% python3 -q
>>> import numpy as np
>>> np.set_printoptions(precision=2, suppress=True, linewidth=140, floatmode="fixed")
>>> rd = lambda a: np.round(a, 2) + 0
>>> M = np.loadtxt("arr.csv", delimiter=",")
>>> rd(M)
array([[-0.56, -0.18,  0.19, -0.34,  0.56,  0.29],
       [-0.17, -0.64, -0.34, -0.11,  0.09, -0.53],
       [-0.17,  0.03, -0.75, -0.12, -0.37,  0.38],
       [-0.10,  0.46,  0.09, -0.74, -0.22, -0.41],
       [ 0.03, -0.21,  0.20, -0.18, -0.26,  0.33],
       [ 0.31, -0.15,  0.23,  0.11, -0.09, -0.20],
       [-0.56,  0.43, -0.04,  0.51,  0.04, -0.22],
       [-0.10, -0.09, -0.10,  0.05, -0.11, -0.35],
       [-0.45, -0.28,  0.42,  0.09, -0.64,  0.03]])
>>> # columns are unit length and at right angles
>>> hat = M @ np.linalg.solve(M.T @ M, M.T)
>>> np.allclose(hat @ hat, hat)
True
>>> rd(hat @ M[:, 2])
array([ 0.19, -0.34, -0.75,  0.09,  0.20,  0.23, -0.04, -0.10,  0.42])
>>> K = np.array([[2.0, -22.0, -6.0, -11.0],
...     [0.0, -11.0, -2.0, -6.0],
...     [0.0, 6.0, 0.0, 3.0],
...     [0.0, 12.0, 2.0, 7.0]])
>>> x0 = np.array([5, 4, 2, 1])
>>> np.einsum("ij,j->i", K, x0)
array([-101.00,  -54.00,   27.00,   59.00])
>>> K * x0
array([[ 10.00, -88.00, -12.00, -11.00],
       [  0.00, -44.00,  -4.00,  -6.00],
       [  0.00,  24.00,   0.00,   3.00],
       [  0.00,  48.00,   4.00,   7.00]])
>>> K @ x0
array([-101.00,  -54.00,   27.00,   59.00])
>>> K @ (2 * x0)
array([-202.00, -108.00,   54.00,  118.00])
>>> np.linalg.norm(K @ x0) <= np.linalg.norm(K, 2) * np.linalg.norm(x0) + 1e-9
np.True_
